>>> import numpy as np
>>> import numpy.linalg as la
>>> np.set_printoptions(precision=4, suppress=True, linewidth=200)
>>> data = np.load("sample4.npy")
>>> print(data)
[[ 0.5656  0.4923  0.0579]
 [ 0.4923  0.4421 -0.0656]
 [ 0.0579 -0.0656  0.9923]]
>>> x0 = np.array([2, 4, -5])
>>> print(round(np.trace(data), 4))
2.0
>>> print(la.eigvalsh(2 * data - np.eye(3)))
[-1.  1.  1.]
>>> print(la.matrix_rank(data, rtol=0.1))
2
>>> arr = np.array([[0, 2, 3], [3, 1, 1], [3, 2, 3], [2, 3, 1]])
>>> arr[-1] = arr[0] + 4 * arr[1]
>>> print(arr)
[[ 0  2  3]
 [ 3  1  1]
 [ 3  2  3]
 [12  6  7]]
>>> left, sv, Vh = la.svd(arr)
>>> print(sv)
[16.2892  3.0979  0.2522]
>>> print(np.argmax(sv[:-1] / (sv[1:] + 1e-6)) + 1)
2
>>> M2 = left[:, :2] @ np.diag(sv[:2]) @ Vh[:2]
>>> print(np.round(la.norm(arr - M2) / la.norm(arr), 4))
0.0152
>>> print(round(float(np.abs(arr - M2).max()), 4))
0.1935
>>> print(M2)
[[ 0.0088  1.9291  3.0449]
 [ 2.9993  1.0054  0.9966]
 [ 2.9759  2.1935  2.8775]
 [12.0061  5.9507  7.0312]]
>>> print(round(la.norm(arr - M2, 2), 4), round(float(sv[2]), 4))
0.2522 0.2522
>>> feats = np.load("layer7.npy")
>>> print(feats)
[[ -1.7823 -19.5101   3.6918]
 [ -1.5781 -16.9498   3.36  ]
 [ -1.562  -16.7358   3.3315]
 [ -1.2931 -12.7241   2.7699]
 [ -1.2654 -12.2417   2.6983]
 [ -1.1508  -9.9763   2.3477]
 [ -1.1445  -9.8337   2.3248]
 [ -1.1037  -8.8348   2.1603]
 [ -1.0608  -7.5635   1.9408]
 [ -1.      -2.8575   0.964 ]
 [ -0.9834  -1.4305   0.5551]
 [ -0.5878  -0.2405   0.0654]
 [  0.1265   0.0423   0.0016]
 [  0.3641   0.1248   0.0119]
 [  1.4705   0.6063   0.1238]
 [  3.9936   2.2826   0.503 ]
 [ 14.1358  13.2456   2.1716]
 [ 19.4412  20.3892   3.0076]]
>>> W2 = feats[[16, 14]].astype(float)
>>> for _ in range(6):
...     labels = la.norm(feats[:, None] - W2, axis=-1).argmin(axis=1)
...     W2 = np.array([feats[labels == j].mean(axis=0) for j in range(2)])
... 
>>> print(labels)
[1 1 1 1 1 1 1 1 1 1 1 1 1 1 1 1 0 0]
>>> print(np.bincount(labels))
[ 2 16]
>>> x0 = np.array([0, 0, 2])
>>> target = feats @ x0
>>> print(np.round(la.pinv(feats) @ feats, 4) + 0)
[[1. 0. 0.]
 [0. 1. 0.]
 [0. 0. 1.]]
>>> rng = np.random.default_rng(99)
>>> target = target + 0.02 * rng.normal(size=18)
>>> print(target)
[7.3852 6.7107 6.664  5.5535 5.3615 4.7291 4.6404 4.3087 3.8607 1.9466 1.1237 0.1557 0.0211 0.0291 0.2542 1.0247 4.3256 6.0143]
>>> b, *_ = la.lstsq(feats, target)
>>> print(b.round())
[-0.  0.  2.]
>>> print(b)
[-0.0016  0.0009  2.0025]
>>> Xc = feats - feats.mean(axis=0)
>>> evecs = la.svd(Xc)[2][:2]
>>> M2 = Xc - Xc @ evecs.T @ evecs
>>> print((Xc @ evecs.T).std(axis=0))
[11.2438  2.9264]
>>> print(np.argsort(-la.norm(feats, axis=0).round(6), kind="stable")[:3])
[1 0 2]
>>> Xc = feats - feats.mean(axis=0)
>>> left, sv, Vh = la.svd(Xc, full_matrices=False)
>>> print(np.abs(Vh[0]).argmax())
1
>>> print(la.matrix_rank(Xc))
3
>>> print((np.sign(left[:, 0]) == np.sign(left[0, 0])).astype(int))
[1 1 1 1 1 1 1 1 1 0 0 0 0 0 0 0 0 0]
>>> X = np.cumsum(np.array([[-1, 0, -1],
...     [-4, 2, 3],
...     [0, 3, -2],
...     [-1, -5, -1],
...     [-1, 3, 2],
...     [-1, -5, -5],
...     [-4, 0, -3],
...     [-4, -4, 4],
...     [-2, 5, 1],
...     [5, -1, 4],
...     [1, -5, -1],
...     [-3, 4, 0],
...     [-4, 3, 3],
...     [-5, -1, 5],
...     [2, -4, 5],
...     [1, 4, 1],
...     [0, 5, 2],
...     [3, -5, -4],
...     [-5, -1, 2],
...     [3, -3, 1],
...     [-4, -2, 1],
...     [5, 2, 5],
...     [-4, -2, -1],
...     [-3, 1, 0],
...     [-4, 5, -4],
...     [0, -3, 5]]), axis=0)
>>> print(X)
[[ -1   0  -1]
 [ -5   2   2]
 [ -5   5   0]
 [ -6   0  -1]
 [ -7   3   1]
 [ -8  -2  -4]
 [-12  -2  -7]
 [-16  -6  -3]
 [-18  -1  -2]
 [-13  -2   2]
 [-12  -7   1]
 [-15  -3   1]
 [-19   0   4]
 [-24  -1   9]
 [-22  -5  14]
 [-21  -1  15]
 [-21   4  17]
 [-18  -1  13]
 [-23  -2  15]
 [-20  -5  16]
 [-24  -7  17]
 [-19  -5  22]
 [-23  -7  21]
 [-26  -6  21]
 [-30  -1  17]
 [-30  -4  22]]
>>> M2 = np.c_[X[:, :1] @ np.array([[4]]), np.array([1, 1, 1, 1, 2, 1, 1, 0, 2, 2, 1, 1, 1, 1, 2, 1, 2, 2, 2, 0, 0, 0, 0, 0, 2, 0])]
>>> print(M2)
[[  -4    1]
 [ -20    1]
 [ -20    1]
 [ -24    1]
 [ -28    2]
 [ -32    1]
 [ -48    1]
 [ -64    0]
 [ -72    2]
 [ -52    2]
 [ -48    1]
 [ -60    1]
 [ -76    1]
 [ -96    1]
 [ -88    2]
 [ -84    1]
 [ -84    2]
 [ -72    2]
 [ -92    2]
 [ -80    0]
 [ -96    0]
 [ -76    0]
 [ -92    0]
 [-104    0]
 [-120    2]
 [-120    0]]
>>> print(np.round(la.norm(M2 - X @ la.lstsq(X, M2)[0], axis=0), 4) + 0)
[0.    3.385]
>>> print(la.matrix_rank(np.c_[X, M2]))
4
>>> Xc = X - X.mean(axis=0)
>>> evecs = la.svd(Xc)[2][:1]
>>> M2 = Xc - Xc @ evecs.T @ evecs
>>> print(M2.std(axis=0))
[2.9741 2.9434 2.5093]
>>> print(la.norm(M2, axis=1).round(6).argmax())
7
>>> print(np.cov(Xc @ evecs.T, rowvar=False))
139.6669439290498
>>> Xc = (X - X.mean(axis=0)) / X.std(axis=0)
>>> print(np.argwhere(np.abs(Xc) > 2))
[[0 0]
 [2 1]]
>>> b = la.lstsq(np.delete(Xc, 1, axis=1), Xc[:, 1])[0]
>>> print(b)
[0.4863 0.0311]
>>> print(np.abs(b).argmax())
0
>>> labels = X[:, 1] > np.median(X[:, 1])
>>> f = X[labels].mean(axis=0) - X[~labels].mean(axis=0)
>>> print(((X - X.mean(axis=0)) @ f > 0).astype(int))
[1 1 1 1 1 1 1 1 1 1 1 1 1 0 0 0 0 0 0 0 0 0 0 0 0 0]
>>> print(labels.astype(int))
[1 1 1 1 1 0 0 0 1 0 0 0 1 1 0 1 1 1 0 0 0 0 0 0 1 0]
>>> x0 = np.array([2, -2, 3])
>>> target = X @ x0
>>> b, lr = np.zeros(3), 1 / la.norm(X, 2) ** 2
>>> for i in range(25):
...     b -= lr * X.T @ (X @ b - target)
...     if i % 5 == 0: print(i, round(la.norm(X @ b - target), 4))
... 
0 99.2483
5 72.3535
10 53.7185
15 40.8786
20 32.0614
>>> print(round(la.cond(X), 4))
7.4048
>>> W0 = np.array([[4, 3, 4, 3, 4, 3],
...     [5, 4, 5, 4, 5, 4],
...     [1, 1, 1, 1, 1, 1],
...     [4, 3, 4, 3, 4, 3],
...     [5, 4, 5, 4, 5, 4],
...     [1, 1, 1, 1, 1, 1]])
>>> print(W0 @ la.pinv(W0) @ W0)
[[4. 3. 4. 3. 4. 3.]
 [5. 4. 5. 4. 5. 4.]
 [1. 1. 1. 1. 1. 1.]
 [4. 3. 4. 3. 4. 3.]
 [5. 4. 5. 4. 5. 4.]
 [1. 1. 1. 1. 1. 1.]]
>>> print(np.unique(W0.round(6), axis=0).shape)
(3, 6)
>>> J = np.loadtxt("w.csv", delimiter=",")
>>> print(J)
[[0. 0. 3.]
 [0. 0. 5.]
 [3. 5. 0.]]
>>> left, sv, Vh = la.svd(J)
>>> evecs = Vh[:(sv > 1e-8).sum()]
>>> x0 = J[2] + 4 * J[0] + rng.integers(2) * np.eye(3)[2]
>>> print(x0)
[ 3.  5. 13.]
>>> print(la.matrix_rank(np.vstack([J, x0])))
2
>>> print(round(float(la.norm(x0 - evecs.T @ evecs @ x0)), 4))
0.0
>>> P = np.triu(np.array([[1, 2, 1], [0, 0, 2], [2, 2, 2]]), 1) + np.eye(3)
>>> M2 = P @ J @ la.inv(P)
>>> print(np.round(np.poly(M2), 4) + 0)
[  1.   0. -34.   0.]
>>> print(round(float(la.det(M2)), 4))
0.0
>>> print(M2)
[[ 3. -1. 12.]
 [ 6. -2.  3.]
 [ 3. -1. -1.]]
>>> print(P @ J - J @ P)
[[  3.   5.  10.]
 [  6.  10.   0.]
 [  0.  -6. -13.]]
>>> M2 = W0 / np.sqrt((W0 ** 2).mean(axis=1, keepdims=True))
>>> print(la.matrix_rank(W0 - W0.mean(axis=1, keepdims=True)))
1
>>> print(la.matrix_rank(M2) == la.matrix_rank(W0))
True
>>> rank = la.matrix_rank(J)
>>> print(rank)
2
>>> null = la.svd(J)[2][rank:].T
>>> print(np.allclose(J @ null, 0))
True
>>> print(null[:, 0] / null[np.abs(null[:, 0]).round(6).argmax(), 0])
[ 1.  -0.6  0. ]
>>> print(la.matrix_rank(J.T @ J), la.matrix_rank(J @ J.T))
2 2
>>> print(la.matrix_power(J, 4))
[[ 306.  510.    0.]
 [ 510.  850.    0.]
 [   0.    0. 1156.]]
>>> print(np.trace(J))
0.0
>>> print(np.round(np.sort(np.abs(la.eigvals(J))), 4) + 0)
[0.    5.831 5.831]
>>> print((J + J.T) / 2)
[[0. 0. 3.]
 [0. 0. 5.]
 [3. 5. 0.]]
>>> print(round(float(np.abs(la.eigvals(J)).max()), 4))
5.831
>>> print(np.allclose(J @ J.T, J.T @ J))
True
>>> print(J @ J)
[[ 9. 15.  0.]
 [15. 25.  0.]
 [ 0.  0. 34.]]
>>> print((J - J.T) / 2)
[[0. 0. 0.]
 [0. 0. 0.]
 [0. 0. 0.]]
>>> A = np.load("dump.npy")
>>> print(A)
[[0 2 3]
 [1 2 1]
 [0 3 2]
 [0 3 2]]
>>> x0 = np.array([-9, 5, -4])
>>> target = A @ x0
>>> b, lr = np.zeros(3), 1 / la.norm(A, 2) ** 2
>>> for i in range(8):
...     b -= lr * A.T @ (A @ b - target)
...     if i % 2 == 0: print(i, round(la.norm(A @ b - target), 4))
... 
0 8.7711
2 8.4887
4 8.2178
6 7.9576
>>> print(round(la.cond(A), 4))
8.1891
>>> print(b)
[-0.8546  1.3062 -0.1639]
>>> left, sv, Vh = la.svd(A, full_matrices=False)
>>> print(np.round(Vh @ Vh.T, 4) + 0)
[[1. 0. 0.]
 [0. 1. 0.]
 [0. 0. 1.]]
>>> print(np.round(left.T @ A @ Vh.T, 4) + 0)
[[6.52   0.     0.    ]
 [0.     1.3621 0.    ]
 [0.     0.     0.7962]]
>>> print(np.abs(left[:, 0]).round(6).argmax())
2
>>> print(round(float(np.sqrt((sv ** 2).sum())), 4), np.round(la.norm(A), 4))
6.7082 6.7082
>>> print(np.allclose(left * sv @ Vh, A))
True
>>> print(sv)
[6.52   1.3621 0.7962]
>>> def softmax(z):
...     e = np.exp(z - z.max(axis=-1, keepdims=True))
...     return e / e.sum(axis=-1, keepdims=True)
... 
>>> print(np.round(softmax(10 * A[2]), 4) + 0)
[0. 1. 0.]
>>> print(softmax(A[2]))
[0.0351 0.7054 0.2595]
>>> print(softmax(A).sum(axis=1))
[1. 1. 1. 1.]
>>> S = A @ A.T / np.sqrt(3)
>>> print(softmax(S).round(6).argmax(axis=1))
[0 2 2 2]
>>> ev, evecs = la.eigvalsh(J)
Traceback (most recent call last):
  File "<python-input-126>", line 1, in <module>
    ev, evecs = la.eigvalsh(J)
    ^^^^^^^^^
ValueError: too many values to unpack (expected 2)
>>> ev, evecs = la.eigh(J)
>>> print(np.abs(evecs[:, -1]))
[0.3638 0.6063 0.7071]
>>> print(np.round(evecs @ np.diag(ev) @ evecs.T, 4) + 0)
[[0. 0. 3.]
 [0. 0. 5.]
 [3. 5. 0.]]
>>> print(ev.round(4) + 0)
[-5.831  0.     5.831]
>>> M2 = A / np.sqrt((A ** 2).mean(axis=1, keepdims=True))
>>> print(M2[0])
[0.     0.9608 1.4412]
>>> print(A - A.mean(axis=1, keepdims=True))
[[-1.6667  0.3333  1.3333]
 [-0.3333  0.6667 -0.3333]
 [-1.6667  1.3333  0.3333]
 [-1.6667  1.3333  0.3333]]
>>> print(la.matrix_rank(A - A.mean(axis=1, keepdims=True)))
2
>>> print(la.matrix_rank(M2) == la.matrix_rank(A))
True
>>> f = np.array([1, 3]) + 0.5
>>> m1 = np.eye(2) - 2 * np.outer(f, f) / (f @ f)
>>> print(m1)
[[ 0.6897 -0.7241]
 [-0.7241 -0.6897]]
>>> ev, evecs = la.eigh(m1)
>>> x0 = np.array([0, 2])
>>> print(la.eigvalsh(m1[1:, 1:]))
[-0.6897]
>>> print(round(np.abs(m1).sum(axis=1).max(), 4), np.abs(ev).max())
1.4138 1.0
>>> print(np.all(la.eigvalsh(m1) > 0))
False
>>> print([round(float(la.det(m1[:i, :i])), 2) + 0 for i in range(1, 3)])
[0.69, -1.0]
>>> ev, evecs = la.eig(m1)
>>> print(np.round(m1 @ evecs[:, 0] - ev[0] * evecs[:, 0], 4) + 0)
[0. 0.]
>>> print(np.prod(ev))
-1.0
>>> x0 = np.array([1, -4])
>>> print(np.sort(np.abs(np.degrees(np.angle(la.eigvals(m1))))))
[  0. 180.]
>>> print(2 - la.matrix_rank(m1 - np.eye(2), tol=1e-8))
1
>>> print(np.round(la.det(m1), 4))
-1.0
>>> print(m1.T @ (m1 @ x0))
[ 1. -4.]
>>> print(round(float(la.norm(x0)), 4), round(la.norm(m1 @ x0), 4))
4.1231 4.1231
>>> print(np.abs(la.eigvals(m1)))
[1. 1.]
